$ python3 -q
>>> import numpy as np
>>> np.set_printoptions(precision=1, suppress=True, linewidth=120)
>>> X = np.load("dump.npy")
>>> X
array([[5., 1., 0.],
       [0., 5., 1.],
       [0., 0., 5.]])
>>> round(np.linalg.det(X), 1)
np.float64(125.0)
>>> (X - X.T) / 2
array([[ 0. ,  0.5,  0. ],
       [-0.5,  0. ,  0.5],
       [ 0. , -0.5,  0. ]])
>>> np.trace(X)
np.float64(15.0)
>>> np.prod(np.diag(X)), np.round(np.linalg.det(X), 1)
(np.float64(125.0), np.float64(125.0))
>>> round(float(np.linalg.det(2 * X)), 1), round(np.linalg.det(X), 1)
(1000.0, np.float64(125.0))
>>> np.linalg.eigvals(X)
array([5., 5., 5.])
>>> round(np.linalg.eigvals(X).sum().real, 1)
np.float64(15.0)
>>> np.poly(X)
array([   1.,  -15.,   75., -125.])
>>> rng = np.random.default_rng(47807)
>>> labels = rng.permutation(3)
>>> labels
array([1, 2, 0])
>>> other = X[labels][:, labels]
>>> np.diag(other)
array([5., 5., 5.])
>>> np.round(np.linalg.det(other), 1), round(np.linalg.det(X[labels]), 1)
(np.float64(125.0), np.float64(125.0))
>>> other
array([[5., 1., 0.],
       [0., 5., 0.],
       [1., 0., 5.]])
>>> w, V = np.linalg.eig(other)
>>> w
array([5., 5., 5.])
>>> other @ V[:, 0] - w[0] * V[:, 0]
array([0., 0., 0.])
>>> W0 = np.load("data.npy")
>>> W0
array([[ 4,  4,  4],
       [ 4,  8,  8],
       [ 4,  8, 12]])
>>> W0.mean(axis=0)
array([4. , 6.7, 8. ])
>>> np.count_nonzero(W0)
np.int64(9)
>>> np.abs(W0).max()
np.int64(12)
>>> w, V = np.linalg.eig(W0)
>>> np.sort(np.linalg.eigvals(W0 @ W0))
array([  1.5,   6.6, 407.9])
>>> w
array([20.2,  2.6,  1.2])
>>> np.round(np.sort(np.linalg.eigvals(np.linalg.inv(W0))), 1) + 0
array([0. , 0.4, 0.8])
>>> np.round(W0 @ V[:, 0] - w[0] * V[:, 0], 1) + 0
array([0., 0., 0.])
>>> A = 2 * np.eye(3) + np.ones((3, 3))
>>> A
array([[3., 1., 1.],
       [1., 3., 1.],
       [1., 1., 3.]])
>>> other = np.array([[2, 3], [0, 3]])
>>> C = np.kron(other, A)
>>> np.linalg.matrix_rank(C)
np.int64(6)
>>> C.shape
(6, 6)
>>> np.round(np.linalg.norm(C, 2), 1), np.round(np.linalg.norm(other, 2) * np.linalg.norm(A, 2), 1)
(np.float64(22.5), np.float64(22.5))
>>> mat = np.array([[-1, 0, 0, 0], [3, 2, 0, 0], [2, 2, -1, 0], [0, 0, 0, -1]])
>>> mat
array([[-1,  0,  0,  0],
       [ 3,  2,  0,  0],
       [ 2,  2, -1,  0],
       [ 0,  0,  0, -1]])
>>> (mat != 0).astype(int)
array([[1, 0, 0, 0],
       [1, 1, 0, 0],
       [1, 1, 1, 0],
       [0, 0, 0, 1]])
>>> np.flatnonzero(np.linalg.matrix_power((mat != 0) + (mat.T != 0) + np.eye(4), 4)[1])
array([0, 1, 2])
>>> (np.linalg.matrix_power((mat != 0) + (mat.T != 0) + np.eye(4), 4) > 0).astype(int)
array([[1, 1, 1, 0],
       [1, 1, 1, 0],
       [1, 1, 1, 0],
       [0, 0, 0, 1]])
>>> K = np.load("case3.npy")
>>> K
array([[ -8,   0,  10,  -6,   6],
       [-20,   0,  25, -15,  15],
       [  0,   0,   0,   0,   0],
       [ -8,   0,  10,  -6,   6],
       [ 12,   0, -15,   9,  -9],
       [ 12,   0, -15,   9,  -9]])
>>> K @ np.linalg.pinv(K) @ K
array([[ -8.,   0.,  10.,  -6.,   6.],
       [-20.,   0.,  25., -15.,  15.],
       [  0.,   0.,   0.,   0.,   0.],
       [ -8.,   0.,  10.,  -6.,   6.],
       [ 12.,   0., -15.,   9.,  -9.],
       [ 12.,   0., -15.,   9.,  -9.]])
>>> np.unique(K.round(6), axis=0).shape
(4, 5)
>>> rank = np.linalg.matrix_rank(K)
>>> rank
np.int64(1)
>>> null = np.linalg.svd(K)[2][rank:].T
>>> np.round(null @ null.T, 1) + 0
array([[ 0.7,  0. ,  0.3, -0.2,  0.2],
       [ 0. ,  1. ,  0. ,  0. ,  0. ],
       [ 0.3,  0. ,  0.6,  0.3, -0.3],
       [-0.2,  0. ,  0.3,  0.8,  0.2],
       [ 0.2,  0. , -0.3,  0.2,  0.8]])
>>> np.round(K @ null, 1) + 0
array([[0., 0., 0., 0.],
       [0., 0., 0., 0.],
       [0., 0., 0., 0.],
       [0., 0., 0., 0.],
       [0., 0., 0., 0.],
       [0., 0., 0., 0.]])
>>> np.linalg.matrix_rank(K.T @ K), np.linalg.matrix_rank(K @ K.T)
(np.int64(1), np.int64(1))
>>> blk = np.stack([K, 2 * K, K[::-1]])
>>> np.linalg.norm(blk, axis=(1, 2))
array([ 54.9, 109.7,  54.9])
>>> (blk @ K.T).shape
(3, 6, 6)
>>> blk.sum(axis=0)
array([[-12,   0,  15,  -9,   9],
       [-48,   0,  60, -36,  36],
       [ -8,   0,  10,  -6,   6],
       [-24,   0,  30, -18,  18],
       [ 16,   0, -20,  12, -12],
       [ 28,   0, -35,  21, -21]])
>>> np.linalg.matrix_rank(blk.reshape(3, -1))
np.int64(2)
>>> m1 = np.minimum.outer(np.arange(1, 5), np.arange(1, 5)) * -2
>>> m1
array([[-2, -2, -2, -2],
       [-2, -4, -4, -4],
       [-2, -4, -6, -6],
       [-2, -4, -6, -8]])
>>> w, V = np.linalg.eigh(m1)
>>> x = np.array([0, -1, 2, 1])
>>> x @ m1 @ x / (x @ x), round(w[0], 1), round(float(w[-1]), 1)
(np.float64(-6.0), np.float64(-16.6), -0.6)
>>> V * np.abs(w) @ V.T
array([[2., 2., 2., 2.],
       [2., 4., 4., 4.],
       [2., 4., 6., 6.],
       [2., 4., 6., 8.]])
>>> x @ m1 @ x
np.int64(-36)
>>> x = np.array([4, 3, 2, 5])
>>> m1 * x
array([[ -8,  -6,  -4, -10],
       [ -8, -12,  -8, -20],
       [ -8, -12, -12, -30],
       [ -8, -12, -12, -40]])
>>> m1 @ np.ones(4)
array([ -8., -14., -18., -20.])
>>> m1 @ np.eye(4)[0]
array([-2., -2., -2., -2.])
>>> m1 @ (2 * x)
array([ -56,  -96, -124, -144])
>>> (m1 @ x).argmax()
np.int64(0)
>>> np.poly(A)
array([  1.,  -9.,  24., -20.])
>>> np.linalg.eigvals(A)
array([2., 5., 2.])
>>> round(np.linalg.det(A[::-1]), 1)
np.float64(-20.0)
>>> (m1 + m1.T) / 2
array([[-2., -2., -2., -2.],
       [-2., -4., -4., -4.],
       [-2., -4., -6., -6.],
       [-2., -4., -6., -8.]])
>>> m1 @ m1
array([[ 16,  28,  36,  40],
       [ 28,  52,  68,  76],
       [ 36,  68,  92, 104],
       [ 40,  76, 104, 120]])
>>> np.allclose(m1, m1.T)
True
>>> (m1 - m1.T) / 2
array([[0., 0., 0., 0.],
       [0., 0., 0., 0.],
       [0., 0., 0., 0.],
       [0., 0., 0., 0.]])
>>> np.allclose(m1 @ m1.T, m1.T @ m1)
True
>>> x = np.array([8, 5, 5, 6])
>>> rhs = m1 @ x
>>> c, lr = np.zeros(4), 1 / np.linalg.norm(m1, 2) ** 2
>>> for i in range(5):
...     c -= lr * m1.T @ (m1 @ c - rhs)
...     if i % 1 == 0: print(i, round(np.linalg.norm(m1 @ c - rhs), 1))
... 
0 8.6
1 8.5
2 8.4
3 8.3
4 8.2
>>> round(np.linalg.cond(m1), 1)
np.float64(29.3)
>>> arr = np.array([[0.0, 0.0, 0.0, 0.0, 0.0, 0.0, 9.0],
...     [0.0, 0.0, 0.0, 0.0, 0.0, 0.0, -2.0],
...     [0.0, 0.0, 0.0, 0.0, 0.0, 0.0, -9.0],
...     [0.0, 0.0, 0.0, 0.0, 0.0, 0.0, -8.0],
...     [0.0, 0.0, 0.0, 0.0, 0.0, 0.0, 7.0],
...     [0.0, 0.0, 0.0, 0.0, 0.0, 0.0, -4.0],
...     [9.0, -2.0, -9.0, -8.0, 7.0, -4.0, 0.0]])
>>> # symmetric, so the eigenvalues are real
>>> np.linalg.cond(arr) > 100
np.True_
>>> np.linalg.matrix_rank(arr, rtol=0.1)
np.int64(2)
>>> [round(float(x), 1) for x in np.linalg.svd(arr, compute_uv=False)[:3]]
[17.2, 17.2, 0.0]
>>> w, V = np.linalg.eigh(arr)
>>> np.round(V.T @ arr @ V, 1) + 0
array([[-17.2,   0. ,   0. ,   0. ,   0. ,   0. ,   0. ],
       [  0. ,   0. ,   0. ,   0. ,   0. ,   0. ,   0. ],
       [  0. ,   0. ,   0. ,   0. ,   0. ,   0. ,   0. ],
       [  0. ,   0. ,   0. ,   0. ,   0. ,   0. ,   0. ],
       [  0. ,   0. ,   0. ,   0. ,   0. ,   0. ,   0. ],
       [  0. ,   0. ,   0. ,   0. ,   0. ,   0. ,   0. ],
       [  0. ,   0. ,   0. ,   0. ,   0. ,   0. ,  17.2]])
>>> np.abs(V[:, -1])
array([0.4, 0.1, 0.4, 0.3, 0.3, 0.2, 0.7])
>>> w.sum(), np.trace(arr)
(np.float64(0.0), np.float64(0.0))
>>> (w > 1e-8).sum(), (w < -1e-8).sum()
(np.int64(1), np.int64(1))
>>> rank = np.linalg.matrix_rank(arr)
>>> rank
np.int64(2)
>>> null = np.linalg.svd(arr)[2][rank:].T
>>> np.round(null @ null.T, 1) + 0
array([[ 0.7,  0.1,  0.3,  0.2, -0.2,  0.1,  0. ],
       [ 0.1,  1. , -0.1, -0.1,  0. ,  0. ,  0. ],
       [ 0.3, -0.1,  0.7, -0.2,  0.2, -0.1,  0. ],
       [ 0.2, -0.1, -0.2,  0.8,  0.2, -0.1,  0. ],
       [-0.2,  0. ,  0.2,  0.2,  0.8,  0.1,  0. ],
       [ 0.1,  0. , -0.1, -0.1,  0.1,  0.9,  0. ],
       [ 0. ,  0. ,  0. ,  0. ,  0. ,  0. ,  0. ]])
>>> [int(np.linalg.matrix_rank(arr[:, :j + 1])) for j in range(7)]
[1, 1, 1, 1, 1, 1, 2]
>>> null.shape
(7, 5)
>>> [int(np.linalg.matrix_rank(np.delete(arr, i, axis=0))) for i in range(7)]
[2, 2, 2, 2, 2, 2, 1]
>>> feats = np.loadtxt("w.csv", delimiter=",")
>>> feats
array([[ 6.2,  9.7,  0.8,  5.2],
       [ 5. , 10.3, -0.6,  4.2],
       [ 5. , 10.5,  1.1,  6.2],
       [ 5.7, 10.4,  1.1,  4.8],
       [ 4.4, 10.7,  1.9,  5. ],
       [ 4.8, 11.4,  0.4,  4.7],
       [ 4.2,  9.2,  0.9,  3.5],
       [ 4.9,  8.7,  1.1,  3.3],
       [ 4.7, 10.1,  0.7,  4.4],
       [ 5.2, 10.2,  1.5,  4.8],
       [ 4.2,  9.1,  0.9,  6.5],
       [ 5.2,  9.4,  0.4,  5.1],
       [ 3.4,  9.9, -0.1,  5.7],
       [ 5. , 10.1,  0.4,  4.9],
       [ 6. ,  9.2,  1. ,  5.1],
       [ 4.6, 10.6,  1.1,  3.5],
       [ 5.7, 11.1, -0.1,  4.2],
       [ 4. , 11.1, -0.1,  5.8],
       [ 4.1, 10.3, -2.5,  6.8],
       [ 5.4, 12.6, -1.1,  4.7],
       [ 6.2, 10.1,  0.3,  5.2],
       [ 6.1, 10.8, -1.2,  4.9],
       [ 5.9, 10.3, -0.4,  5. ],
       [ 3.7,  8.2,  0.9,  4.5],
       [ 4.6,  8.3, -0.4,  6.5],
       [ 4.8, 10.2,  0.9,  5.9],
       [ 5.5,  8.9, -1.3,  5.9]])
>>> other = np.c_[feats[:, :3] @ np.array([[2, 2, 1], [0, 1, 3], [2, 3, 0]]), np.array([-2, -2, -1, -2, 3, -2, 2, 3, 3, -3, 2, 1, -3, -2, -1, 3, -2, 0, 2, -2, 0, -2, -1, -1, 3, 0, -1])]
>>> other
array([[14. , 24.5, 35.3, -2. ],
       [ 8.8, 18.5, 35.9, -2. ],
       [12.2, 23.8, 36.5, -1. ],
       [13.6, 25.1, 36.9, -2. ],
       [12.6, 25.2, 36.5,  3. ],
       [10.4, 22.2, 39. , -2. ],
       [10.2, 20.3, 31.8,  2. ],
       [12. , 21.8, 31. ,  3. ],
       [10.8, 21.6, 35. ,  3. ],
       [13.4, 25.1, 35.8, -3. ],
       [10.2, 20.2, 31.5,  2. ],
       [11.2, 21. , 33.4,  1. ],
       [ 6.6, 16.4, 33.1, -3. ],
       [10.8, 21.3, 35.3, -2. ],
       [14. , 24.2, 33.6, -1. ],
       [11.4, 23.1, 36.4,  3. ],
       [11.2, 22.2, 39. , -2. ],
       [ 7.8, 18.8, 37.3,  0. ],
       [ 3.2, 11. , 35. ,  2. ],
       [ 8.6, 20.1, 43.2, -2. ],
       [13. , 23.4, 36.5,  0. ],
       [ 9.8, 19.4, 38.5, -2. ],
       [11. , 20.9, 36.8, -1. ],
       [ 9.2, 18.3, 28.3, -1. ],
       [ 8.4, 16.3, 29.5,  3. ],
       [11.4, 22.5, 35.4,  0. ],
       [ 8.4, 16. , 32.2, -1. ]])
>>> np.round(np.linalg.norm(other - feats @ np.linalg.lstsq(feats, other)[0], axis=0), 1) + 0
array([ 0. ,  0. ,  0. , 10.1])
>>> np.round(np.linalg.lstsq(feats, other[:, 0])[0], 1) + 0
array([2., 0., 2., 0.])
